% python3 -q
>>> import numpy as np
>>> import numpy.linalg as la
>>> np.set_printoptions(precision=3, suppress=True, linewidth=160)
>>> mat = np.array([[-3, -3, -6, -5, -4, -4],
...     [7, 7, 4, 5, 6, 6],
...     [-7, -7, -10, -9, -8, -8],
...     [-5, -5, -8, -7, -6, -6],
...     [-3, -3, -6, -5, -4, -4],
...     [8, 8, 5, 6, 7, 7],
...     [1, 1, -2, -1, 0, 0],
...     [-1, -1, -4, -3, -2, -2],
...     [-7, -7, -10, -9, -8, -8],
...     [4, 4, 1, 2, 3, 3]])
>>> W1 = np.array([[0, 2, 2, 2, 2, 1],
...     [2, 0, 0, 0, 2, 0],
...     [1, 0, 3, 0, 1, 3],
...     [2, 1, 3, 1, 0, 3],
...     [3, 3, 2, 1, 1, 2],
...     [2, 0, 2, 3, 0, 1]])
>>> b = np.array([-2, 2, 3, 0, 3, 2])
>>> act = np.maximum(mat @ W1 + b, 0)
>>> print((act > 0).astype(int))
[[0 0 0 0 0 0]
 [1 1 1 1 1 1]
 [0 0 0 0 0 0]
 [0 0 0 0 0 0]
 [0 0 0 0 0 0]
 [1 1 1 1 1 1]
 [0 1 0 1 1 0]
 [0 0 0 0 0 0]
 [0 0 0 0 0 0]
 [1 1 1 1 1 1]]
>>> Z = np.array([[-3, 0], [3, 0], [3, 0], [-1, -3], [2, -3], [-3, 2]])
>>> print((act @ Z).round(6).argmax(axis=1))
[0 0 0 0 0 0 0 0 0 0]
>>> print(act @ Z)
[[   0    0]
 [  30 -144]
 [   0    0]
 [   0    0]
 [   0    0]
 [  29 -163]
 [  18  -18]
 [   0    0]
 [   0    0]
 [  33  -87]]
>>> x0 = np.array([7, 4, 3, 4, 1, 0])
>>> h1 = np.maximum(mat @ x0, 0)
>>> print(h1)
[  0 115   0   0   0 134   1   0   0  58]
>>> print(np.maximum(mat @ (3 * x0), 0))
[  0 345   0   0   0 402   3   0   0 174]
>>> print(np.flatnonzero(h1 > 1e-9))
[1 5 6 9]
>>> rng = np.random.default_rng(380348)
>>> data = np.eye(5, dtype=int)[rng.permutation(5)] * np.array([0, -4, -2, 1, -2])
>>> print(data)
[[ 0  0  0  0  0]
 [ 0  0  0  0 -2]
 [ 0  0 -2  0  0]
 [ 0 -4  0  0  0]
 [ 0  0  0  1  0]]
>>> left, sv, Vh = la.svd(data)
>>> V = Vh[:(sv > 1e-8).sum()]
>>> x0 = data[4] + 5 * data[2] + rng.integers(2) * np.eye(5)[0]
>>> print(x0)
[  0.   0. -10.   1.   0.]
>>> print(la.matrix_rank(np.vstack([data, x0])))
4
>>> print(V.T @ V)
[[0. 0. 0. 0. 0.]
 [0. 1. 0. 0. 0.]
 [0. 0. 1. 0. 0.]
 [0. 0. 0. 1. 0.]
 [0. 0. 0. 0. 1.]]
>>> print(np.diag(V.T @ V))
[0. 1. 1. 1. 1.]
>>> print(np.allclose(V.T @ V @ x0, x0))
True
>>> W1 = np.array([[-1, 0], [1, 2], [1, 2], [-2, 0], [2, -1]])
>>> b = np.array([-1, 0])
>>> act = np.maximum(data @ W1 + b, 0)
>>> print(act)
[[0 0]
 [0 2]
 [0 0]
 [0 0]
 [0 0]]
>>> print(la.matrix_rank(act))
1
>>> print((act > 0).astype(int))
[[0 0]
 [0 1]
 [0 0]
 [0 0]
 [0 0]]
>>> Z = np.array([[1, 2, 5], [1, 4, -3]])
>>> print(W1 @ Z)
[[ -1  -2  -5]
 [  3  10  -1]
 [  3  10  -1]
 [ -2  -4 -10]
 [  1   0  13]]
>>> print(act @ Z)
[[ 0  0  0]
 [ 2  8 -6]
 [ 0  0  0]
 [ 0  0  0]
 [ 0  0  0]]
>>> labels = rng.permutation(5)
>>> print(labels)
[2 1 0 3 4]
>>> Y = data[labels][:, labels]
>>> print(Y)
[[-2  0  0  0  0]
 [ 0  0  0  0 -2]
 [ 0  0  0  0  0]
 [ 0 -4  0  0  0]
 [ 0  0  0  1  0]]
>>> print(round(float(la.det(Y)), 3), round(la.det(data[labels]), 3))
0.0 0.0
>>> print(np.diag(Y))
[-2  0  0  0  0]
>>> print(np.allclose(Y, data))
False
>>> print(np.sort(np.abs(la.eigvals(Y))))
[0. 2. 2. 2. 2.]
>>> rk = la.matrix_rank(data)
>>> print(rk)
4
>>> N = la.svd(data)[2][rk:].T
>>> print([int(la.matrix_rank(data[:, :j + 1])) for j in range(5)])
[0, 1, 2, 3, 4]
>>> print(data @ N)
[[0.]
 [0.]
 [0.]
 [0.]
 [0.]]
>>> print(np.allclose(data @ N, 0))
True
>>> print([int(la.matrix_rank(np.delete(data, i, axis=0))) for i in range(5)])
[4, 3, 3, 3, 3]
>>> print(N[:, 0] / N[np.abs(N[:, 0]).round(6).argmax(), 0])
[1. 0. 0. 0. 0.]
>>> Y = np.array([[-3, 1], [2, -2], [2, 2], [-2, 0], [2, -2]])
>>> print(la.matrix_rank(np.vstack([data, Y.T])))
5
>>> print(np.einsum("ij,ij->i", data, data))
[ 0  4  4 16  1]
>>> print(np.einsum("ij->j", data))
[ 0 -4 -2  1 -2]
>>> print(np.vstack([data, Y.T]).shape)
(7, 5)
>>> print(Y.T @ data.T)
[[ 0 -4 -4 -8 -2]
 [ 0  4 -4  8  0]]
>>> print(np.einsum("ik,kj->ji", data, Y))
[[ 0 -4 -4 -8 -2]
 [ 0  4 -4  8  0]]
>>> feats = np.load("block10.npy")
>>> print(feats)
[[ 51 -24  12 -10   5 -26   8  -4 -19]
 [-24  35 -20  14 -15  -8   0 -13  10]
 [ 12 -20  15 -10  -2   3  10  22   4]
 [-10  14 -10  19   4 -21  -1 -24  -2]
 [  5 -15  -2   4  42  12 -32 -39 -31]
 [-26  -8   3 -21  12  66 -25  20   2]
 [  8   0  10  -1 -32 -25  35  34  24]
 [ -4 -13  22 -24 -39  20  34  75  38]
 [-19  10   4  -2 -31   2  24  38  31]]
>>> Y = feats / np.sqrt((feats ** 2).mean(axis=1, keepdims=True))
>>> print(la.matrix_rank(Y) == la.matrix_rank(feats))
True
>>> print(Y[2])
[ 0.935 -1.559  1.169 -0.779 -0.156  0.234  0.779  1.714  0.312]
>>> x0 = np.array([1, 0, -1, -1, 0, -1, 0, 0, -1])
>>> h1 = np.maximum(feats @ x0, 0)
>>> print(h1)
[94  0  0  4 22  0  0  0  0]
>>> print(np.maximum(feats @ (3 * x0), 0))
[282   0   0  12  66   0   0   0   0]
>>> print(feats * (h1 > 1e-9)[:, None])
[[ 51 -24  12 -10   5 -26   8  -4 -19]
 [  0   0   0   0   0   0   0   0   0]
 [  0   0   0   0   0   0   0   0   0]
 [-10  14 -10  19   4 -21  -1 -24  -2]
 [  5 -15  -2   4  42  12 -32 -39 -31]
 [  0   0   0   0   0   0   0   0   0]
 [  0   0   0   0   0   0   0   0   0]
 [  0   0   0   0   0   0   0   0   0]
 [  0   0   0   0   0   0   0   0   0]]
>>> print(np.flatnonzero(h1 > 1e-9))
[0 3 4]
>>> print(np.maximum(feats @ x0, 0) - np.maximum(-feats @ x0, 0))
[ 94 -20   0   4  22 -76   0 -60 -54]
>>> print(np.tanh(feats @ x0))
[ 1.    -1.     0.     0.999  1.    -1.     0.    -1.    -1.   ]
